% python3 -q
>>> import numpy as np
>>> np.set_printoptions(precision=2, suppress=True, linewidth=200)
>>> m1 = np.load("x.npy")
>>> print(m1)
[[ -3  -3   5   1]
 [ -5  -6   5   6]
 [ -1  -8   6   2]
 [  0 -10   6  -1]
 [  5 -15   8  -6]
 [  2 -20   6  -3]
 [  6 -18   5  -2]
 [  5 -22   0  -6]
 [  1 -20  -1  -6]
 [  0 -23   4  -3]
 [ -2 -26   2  -2]
 [  2 -21   3   0]
 [  6 -23   8   4]
 [  8 -20   3   4]
 [  6 -15   4  -1]
 [  9 -14   0  -6]
 [ 13 -16   3  -3]
 [  8 -12   5  -8]
 [  3 -11   9  -3]
 [  2 -13   7   0]
 [  5 -17   6  -3]
 [  0 -18  10  -1]
 [  5 -17  15  -4]
 [  1 -12  16  -2]
 [  4 -17  16   0]
 [  6 -20  19  -4]
 [  5 -19  23  -6]
 [  3 -22  26 -10]
 [  8 -19  28 -12]
 [  9 -24  27  -9]
 [ 11 -25  26  -6]
 [ 14 -24  26 -11]
 [ 17 -19  27 -11]
 [ 18 -20  32 -12]
 [ 13 -22  35 -16]
 [ 11 -22  32 -14]]
>>> Xc = m1 - m1.mean(axis=0)
>>> U, sig, Vh = np.linalg.svd(Xc, full_matrices=False)
>>> print(np.abs(U[:, 0]).argmax())
34
>>> print(np.searchsorted(np.cumsum(sig ** 2) / (sig ** 2).sum(), 0.9) + 1)
3
>>> print(np.round(Xc.mean(axis=0), 2) + 0)
[0. 0. 0. 0.]
>>> print(np.abs(Vh[0]).argmax())
2
>>> print(sig)
[73.72 30.69 23.27 16.74]
>>> hat = m1 @ np.linalg.solve(m1.T @ m1, m1.T)
>>> print(np.trace(hat))
4.0
>>> print(np.round(np.linalg.eigvalsh(hat), 2) + 0)
[0. 0. 0. 0. 0. 0. 0. 0. 0. 0. 0. 0. 0. 0. 0. 0. 0. 0. 0. 0. 0. 0. 0. 0. 0. 0. 0. 0. 0. 0. 0. 0. 1. 1. 1. 1.]
>>> print(np.round(hat @ m1[:, 3], 2) + 0)
[  1.   6.   2.  -1.  -6.  -3.  -2.  -6.  -6.  -3.  -2.   0.   4.   4.  -1.  -6.  -3.  -8.  -3.   0.  -3.  -1.  -4.  -2.   0.  -4.  -6. -10. -12.  -9.  -6. -11. -11. -12. -16. -14.]
>>> print(np.linalg.matrix_rank(np.eye(36) - hat))
32
>>> print(np.allclose(hat @ hat, hat))
True
>>> A2 = np.c_[m1[:, :2] @ np.array([[-3, -2], [-3, 3]]), np.array([0, 1, 2, 1, 1, 1, -3, 1, -3, 2, 2, 1, -2, -1, 2, 0, -2, 2, 2, -2, 1, -1, 0, 0, -3, -3, 2, 0, -3, 1, 2, 3, 1, 1, 0, -3])]
>>> print(A2)
[[  18   -3    0]
 [  33   -8    1]
 [  27  -22    2]
 [  30  -30    1]
 [  30  -55    1]
 [  54  -64    1]
 [  36  -66   -3]
 [  51  -76    1]
 [  57  -62   -3]
 [  69  -69    2]
 [  84  -74    2]
 [  57  -67    1]
 [  51  -81   -2]
 [  36  -76   -1]
 [  27  -57    2]
 [  15  -60    0]
 [   9  -74   -2]
 [  12  -52    2]
 [  24  -39    2]
 [  33  -43   -2]
 [  36  -61    1]
 [  54  -54   -1]
 [  36  -61    0]
 [  33  -38    0]
 [  39  -59   -3]
 [  42  -72   -3]
 [  42  -67    2]
 [  57  -72    0]
 [  33  -73   -3]
 [  45  -90    1]
 [  42  -97    2]
 [  30 -100    3]
 [   6  -91    1]
 [   6  -96    1]
 [  27  -92    0]
 [  33  -88   -3]]
>>> print(np.round(np.linalg.norm(A2 - m1 @ np.linalg.lstsq(m1, A2)[0], axis=0), 2) + 0)
[ 0.    0.   10.85]
>>> print(np.linalg.matrix_rank(A2))
3
>>> D = np.linalg.norm(A2[:, None] - A2[None], axis=-1)
>>> print(D[:5, :5])
[[ 0.   15.84 21.12 29.56 53.38]
 [15.84  0.   15.26 22.2  47.1 ]
 [21.12 15.26  0.    8.6  33.15]
 [29.56 22.2   8.6   0.   25.  ]
 [53.38 47.1  33.15 25.    0.  ]]
>>> print(D.mean(axis=1).argmax())
0
>>> print(D.shape)
(36, 36)
>>> print(np.unravel_index(D.round(6).argmax(), D.shape))
(np.int64(0), np.int64(31))
>>> print((D + 1e9 * np.eye(36)).round(6).argmin(axis=1))
[ 1  2  3  2 14 11 22 12  5 11  9  5  7 28  4 17 15 15 23 23 22  8 20 19 22 26 25 11 13 30 29 34 33 32 35 34]
>>> D = np.linalg.norm(m1[:, None] - m1[None], axis=-1)
>>> print(D[:5, :5])
[[ 0.    6.16  5.57  7.94 16.31]
 [ 6.16  0.    6.08  9.54 18.28]
 [ 5.57  6.08  0.    3.74 12.37]
 [ 7.94  9.54  3.74  0.    8.89]
 [16.31 18.28 12.37  8.89  0.  ]]
>>> print(D.mean(axis=1).argmax())
34
>>> print(np.flatnonzero(D[7] < D.mean() / 2))
[ 5  6  7  8  9 11 20]
>>> X = np.load("layer16.npy")
>>> print(X)
[[  0   0   0 -16 -16 -16]
 [  0   0   0   0   0   8]
 [  0   0   0  16   0  16]
 [-14 -14 -14 -14 -14 -14]
 [  0   0   7   0   0   7]
 [ 14   0  14  14   0  14]]
>>> rng = np.random.default_rng(922261)
>>> lab = rng.permutation(6)
>>> print(lab)
[5 1 0 4 2 3]
>>> A2 = X[lab][:, lab]
>>> print(np.diag(A2))
[ 14   0   0   0   0 -14]
>>> print(np.trace(A2))
0
>>> print(np.allclose(A2, X))
False
>>> A2 = np.linalg.inv(X)
>>> print(np.round(np.linalg.det(X) * A2, 2) + 0)
[[      0. -351232.  175616.       0.  401408. -200704.]
 [-175616.       0. -175616.  200704.       0.  200704.]
 [      0.  351232.       0.       0. -401408.       0.]
 [      0.  351232. -175616.       0.       0.       0.]
 [ 175616.       0.  175616.       0.       0.       0.]
 [      0. -351232.       0.       0.       0.       0.]]
>>> print((np.abs(A2) > 1e-9).astype(int))
[[0 1 1 0 1 1]
 [1 0 1 1 0 1]
 [0 1 0 0 1 0]
 [0 1 1 0 0 0]
 [1 0 1 0 0 0]
 [0 1 0 0 0 0]]
>>> print(np.allclose(A2, X.T))
False
>>> print(A2.round(2) + 0)
[[ 0.    0.12 -0.06  0.   -0.14  0.07]
 [ 0.06  0.    0.06 -0.07  0.   -0.07]
 [ 0.   -0.12  0.    0.    0.14  0.  ]
 [ 0.   -0.12  0.06  0.    0.    0.  ]
 [-0.06  0.   -0.06  0.    0.    0.  ]
 [ 0.    0.12  0.    0.    0.    0.  ]]
>>> print(np.round(X @ A2, 2) + 0)
[[1. 0. 0. 0. 0. 0.]
 [0. 1. 0. 0. 0. 0.]
 [0. 0. 1. 0. 0. 0.]
 [0. 0. 0. 1. 0. 0.]
 [0. 0. 0. 0. 1. 0.]
 [0. 0. 0. 0. 0. 1.]]
>>> print(round(np.linalg.cond(X), 2))
15.81
>>> O, vecs = np.linalg.qr(X[:, :1])[0], np.linalg.qr(X[:, 1:])[0]
>>> sig = np.linalg.svd(O.T @ vecs, compute_uv=False)
>>> print(round(float(np.linalg.norm(O @ O.T - vecs @ vecs.T, 2)), 2))
1.0
>>> print((sig > 0.9).sum())
1
>>> print(np.degrees(np.arccos(sig.clip(0, 1))))
[13.77]
>>> x0 = np.array([-1, -8, 9, -4, 5, -5])
>>> print(np.linalg.norm(X @ x0) <= np.linalg.norm(X, 2) * np.linalg.norm(x0) + 1e-9)
True
>>> print(X @ x0)
[  64  -40 -144   56   28  -14]
>>> print(X @ np.eye(6)[5])
[-16.   8.  16. -14.   7.  14.]
>>> print((X @ x0).argmax())
0
>>> print(X @ (2 * x0))
[ 128  -80 -288  112   56  -28]
>>> print(X * x0)
[[   0    0    0   64  -80   80]
 [   0    0    0    0    0  -40]
 [   0    0    0  -64    0  -80]
 [  14  112 -126   56  -70   70]
 [   0    0   63    0    0  -35]
 [ -14    0  126  -56    0  -70]]
>>> print(X @ np.ones(6))
[-48.   8.  32. -84.  14.  56.]
>>> A = np.load("data.npy")
>>> print(A)
[[ 5 -2 -2  7 -2  9]
 [ 6 -3 -1  5 -7  5]
 [ 3  6 -8 -1 -7  6]
 [-5 -2  5 -8 -9 -9]
 [ 6 -3 -1  5 -7  5]
 [-2  6  4  8 -7  7]
 [ 1  3 -8 -6  2 -2]
 [-5 -4  9 -1 -2  6]]
>>> # row 4 repeats row 1
>>> A2 = np.c_[A[:, :4] @ np.array([[1, 0, 1, 1], [0, 2, 2, 0], [0, 2, 2, 0], [2, 0, 0, 2]]), np.array([2, 4, 2, 3, 0, -5, -6, 1])]
>>> print(A2)
[[ 19  -8  -3  19   2]
 [ 16  -8  -2  16   4]
 [  1  -4  -1   1   2]
 [-21   6   1 -21   3]
 [ 16  -8  -2  16   0]
 [ 14  20  18  14  -5]
 [-11 -10  -9 -11  -6]
 [ -7  10   5  -7   1]]
>>> print(np.linalg.matrix_rank(np.c_[A, A2]))
7
>>> print(np.linalg.matrix_rank(A2))
4
>>> print(np.linalg.norm(np.linalg.qr(A)[0].T @ A2, axis=0) ** 2 / ((A2 ** 2).sum(axis=0) + 1e-12))
[1.   1.   1.   1.   0.47]
>>> print([round(float(x), 2) for x in np.linalg.svd(A2, compute_uv=False)[:3]])
[58.4, 35.3, 9.43]
>>> print(np.round(np.linalg.norm(A2, 2) / np.linalg.norm(A2), 2))
0.85
>>> print(np.linalg.cond(A2) > 100)
True
>>> hat = A @ np.linalg.solve(A.T @ A, A.T)
>>> print(round(float(np.trace(hat)), 2))
6.0
>>> print(np.allclose(hat @ hat, hat))
True
>>> f = np.array([-3, 2, 2])
>>> print(np.cross(A[2, :3], A[6, :3]))
[-24  16   3]
>>> print(np.polyval(f, A[2]))
[ -19  -94 -206   -3 -159  -94]
>>> A2 = np.array([[1, 1], [1, -1]])
>>> M = np.kron(A2, np.kron(A2, A2))[rng.permutation(8)][:4]
>>> print(M)
[[ 1  1 -1 -1 -1 -1  1  1]
 [ 1 -1  1 -1  1 -1  1 -1]
 [ 1  1 -1 -1  1  1 -1 -1]
 [ 1 -1 -1  1 -1  1  1 -1]]
>>> A2 = M[0, 0] * M[1:] - np.outer(M[1:, 0], M[0])
>>> print(A2)
[[ 0 -2  2  0  2  0  0 -2]
 [ 0  0  0  0  2  2 -2 -2]
 [ 0 -2  0  2  0  2  0 -2]]
>>> print(np.linalg.matrix_rank(A2), np.linalg.matrix_rank(M))
3 4
>>> print(M[:, 0] / M[0, 0])
[1. 1. 1. 1.]
>>> A2 = M + rng.integers(-2, 3, (4, 1)) @ rng.integers(-2, 3, (1, 8))
>>> print(A2)
[[ 5  1 -3  3  1  1 -3 -1]
 [ 3 -1  0  1  2  0 -1 -2]
 [ 3  1 -2  1  2  2 -3 -2]
 [-3 -1  1 -3 -3 -1  5  1]]
>>> print(A2 - M)
[[ 4  0 -2  4  2  2 -4 -2]
 [ 2  0 -1  2  1  1 -2 -1]
 [ 2  0 -1  2  1  1 -2 -1]
 [-4  0  2 -4 -2 -2  4  2]]
>>> print(np.round(np.linalg.svd(A2 - M, compute_uv=False), 2) + 0)
[12.65  0.    0.    0.  ]
>>> print(np.linalg.matrix_rank(A2 - M, tol=1e-8))
1
>>> f = np.array([-3, -2])
>>> print(np.correlate(M[3], M[0], "full"))
[ 1  0 -3  0  1  0  5  0 -5  0 -1  0  3  0 -1]
>>> def softmax(z):
...     e = np.exp(z - z.max(axis=-1, keepdims=True))
...     return e / e.sum(axis=-1, keepdims=True)
... 
>>> print(softmax(M).sum(axis=1))
[1. 1. 1. 1.]
>>> print(softmax(M[1]))
[0.22 0.03 0.22 0.03 0.22 0.03 0.22 0.03]
>>> att = M @ M.T / np.sqrt(8)
>>> print(softmax(att))
[[0.85 0.05 0.05 0.05]
 [0.05 0.85 0.05 0.05]
 [0.05 0.05 0.85 0.05]
 [0.05 0.05 0.05 0.85]]
>>> E = np.load("dump.npy")
>>> print(E)
[[  6   0   4   9   9   7   6   6]
 [ 14   1   7  14   9  10  14  11]
 [ 20   5   9  17  15  19  20  19]
 [ 21   7  17  20  16  25  25  27]
 [ 22  11  26  23  22  28  33  27]
 [ 31  16  32  32  30  36  34  33]
 [ 40  22  33  37  30  45  34  37]
 [ 43  23  33  44  35  49  42  41]
 [ 50  31  35  45  38  49  44  44]
 [ 50  37  41  46  39  49  49  52]
 [ 58  37  42  53  41  52  53  54]
 [ 65  37  43  62  41  61  62  58]
 [ 66  43  49  66  42  70  63  65]
 [ 73  52  58  74  50  75  65  72]
 [ 82  55  61  79  56  81  72  80]
 [ 84  55  67  88  58  89  72  87]
 [ 88  57  70  93  66  90  74  96]
 [ 88  64  79  95  73  93  83  96]
 [ 94  68  81 102  73  93  85 105]
 [103  77  86 110  81  99  90 113]
 [104  78  91 110  86 106  96 116]
 [107  80  94 117  92 108  97 123]
 [110  88  94 120  93 112 100 131]]
>>> x0 = np.array([2, 2, 3, 1, 2, 0, 1, 3])
>>> rhs = E @ x0
>>> print(np.round(np.linalg.lstsq(E, rhs)[0], 2) + 0)
[2. 2. 3. 1. 2. 0. 1. 3.]
>>> print(rhs)
[  75  130  201  265  325  415  465  510  564  626  666  713  773  879  960 1016 1087 1153 1215 1319 1363 1423 1477]
>>> print(np.round(np.linalg.solve(E.T @ E, E.T @ rhs), 2) + 0)
[2. 2. 3. 1. 2. 0. 1. 3.]
>>> rhs = rhs + 0.05 * rng.normal(size=23)
>>> print(rhs)
[  74.93  130.    200.9   264.91  325.02  415.07  465.09  510.07  563.94  626.    666.03  713.12  773.08  879.06  959.93 1015.93 1087.02 1152.96 1214.88 1318.96 1363.03 1423.08 1477.01]
>>> beta, *_ = np.linalg.lstsq(E, rhs)
>>> print([round(float(np.linalg.norm(np.linalg.solve(E.T @ E + lam * np.eye(8), E.T @ rhs))), 2) for lam in (0, 1, 10, 100)])
[5.65, 5.64, 5.53, 5.27]
>>> print(np.round(np.linalg.norm(rhs - E @ beta), 2))
0.29
>>> print(beta.round(2) + 0)
[1.99 2.   3.   1.   2.   0.   1.   2.99]
